In [1]: import numpy as np

In [2]: import numpy.linalg as la

In [3]: np.set_printoptions(precision=1, suppress=True, linewidth=120, sign=" ")

In [4]: def rd(a):
   ...:     return np.round(a, 1) + 0
   ...: 

In [5]: data = np.load("case16.npy")

In [6]: data
Out[6]: 
array([[  0,   0,   0,   0,   0,   4,   0,  11,   0,   0,   3,  10],
       [  8,   6,   6,   7,   3,   0,   2,   0,   2,   0,   0,   0],
       [  0,   0,   0,   0,   6,   7,   0,   4,   9,   1,  10,  10],
       [  0,   0,   7,   0,   0,   0,   0,   0,   2,   7,   0,   0],
       [  1,   0,   3,   2,   0,   0,   0,   3,   0,   0,   0,   0],
       [  0,   0,   0,   1,   0,   0,   0,   5,   0,   0,   0,   1],
       [  0,   0,   0,   0,   5,   0,   0,   0,   9,   4,   0,   0],
       [  9,   5,   0,  10,   0,   0,   7,  10,   0,   0,   0,   0],
       [  1,   1,   0,   0,   1,   0,   0,   3,   3,   0,   0,   0],
       [  7,   4,  11,  10,   0,   0,   2,   0,   0,   0,   0,   0],
       [  5,   1,   0,   6,   0,   0,   4,   6,   0,   0,   4,   3],
       [  0,   0,   0,   0,   1,   0,   0,   0,   4,   2,   0,   0],
       [  5,   6,   9,   1,   6,   0,   0,   0,   8,   4,   0,   0],
       [ 10,   8,  16,  13,   0,   0,   3,   0,   0,   0,   0,   0],
       [ 12,   7,   3,  13,   4,   0,   8,   5,   0,   0,   8,   1],
       [  7,   5,   8,   8,   0,   0,   2,   0,   0,   0,   0,   0],
       [  0,   0,   0,   0,   0,   9,   3,  14,   0,   0,  11,  17],
       [  4,   0,   0,   6,   0,   0,   5,  11,   0,   0,   0,   2],
       [  0,   0,   0,   0,   0,   0,   0,   4,   0,   0,   0,   0],
       [  0,   0,   4,   0,   0,   0,   0,   0,   0,   2,   0,   0],
       [  0,   0,   6,   0,   0,   0,   0,   0,   0,   2,   0,   0],
       [  1,   1,   0,   0,   3,   0,   0,   4,   5,   0,   0,   0],
       [  2,   3,   3,   0,   6,   0,   0,   0,   9,   4,   0,   0],
       [  0,   0,   0,   0,   0,   0,   0,   5,   3,   0,   0,   3],
       [  2,   0,   0,   5,   0,   4,   4,   7,   0,   0,   6,   7],
       [  0,   0,   0,   0,   0,   9,   3,  14,   0,   0,  11,  17]])

In [7]: # rows 16 and 25 are equal

In [8]: u, g = data[19], data[11]

In [9]: u @ u
Out[9]: np.int64(20)

In [10]: p = (u @ g) / (u @ u) * u

In [11]: p
Out[11]: array([ 0. ,  0. ,  0.8,  0. ,  0. ,  0. ,  0. ,  0. ,  0. ,  0.4,  0. ,  0. ])

In [12]: la.matrix_rank(np.outer(u, g))
Out[12]: np.int64(1)

In [13]: (g - p) @ u
Out[13]: np.float64(0.0)

In [14]: g - p
Out[14]: array([ 0. ,  0. , -0.8,  0. ,  1. ,  0. ,  0. ,  0. ,  4. ,  1.6,  0. ,  0. ])

In [15]: np.outer(u, g)
Out[15]: 
array([[  0,   0,   0,   0,   0,   0,   0,   0,   0,   0,   0,   0],
       [  0,   0,   0,   0,   0,   0,   0,   0,   0,   0,   0,   0],
       [  0,   0,   0,   0,   4,   0,   0,   0,  16,   8,   0,   0],
       [  0,   0,   0,   0,   0,   0,   0,   0,   0,   0,   0,   0],
       [  0,   0,   0,   0,   0,   0,   0,   0,   0,   0,   0,   0],
       [  0,   0,   0,   0,   0,   0,   0,   0,   0,   0,   0,   0],
       [  0,   0,   0,   0,   0,   0,   0,   0,   0,   0,   0,   0],
       [  0,   0,   0,   0,   0,   0,   0,   0,   0,   0,   0,   0],
       [  0,   0,   0,   0,   0,   0,   0,   0,   0,   0,   0,   0],
       [  0,   0,   0,   0,   2,   0,   0,   0,   8,   4,   0,   0],
       [  0,   0,   0,   0,   0,   0,   0,   0,   0,   0,   0,   0],
       [  0,   0,   0,   0,   0,   0,   0,   0,   0,   0,   0,   0]])
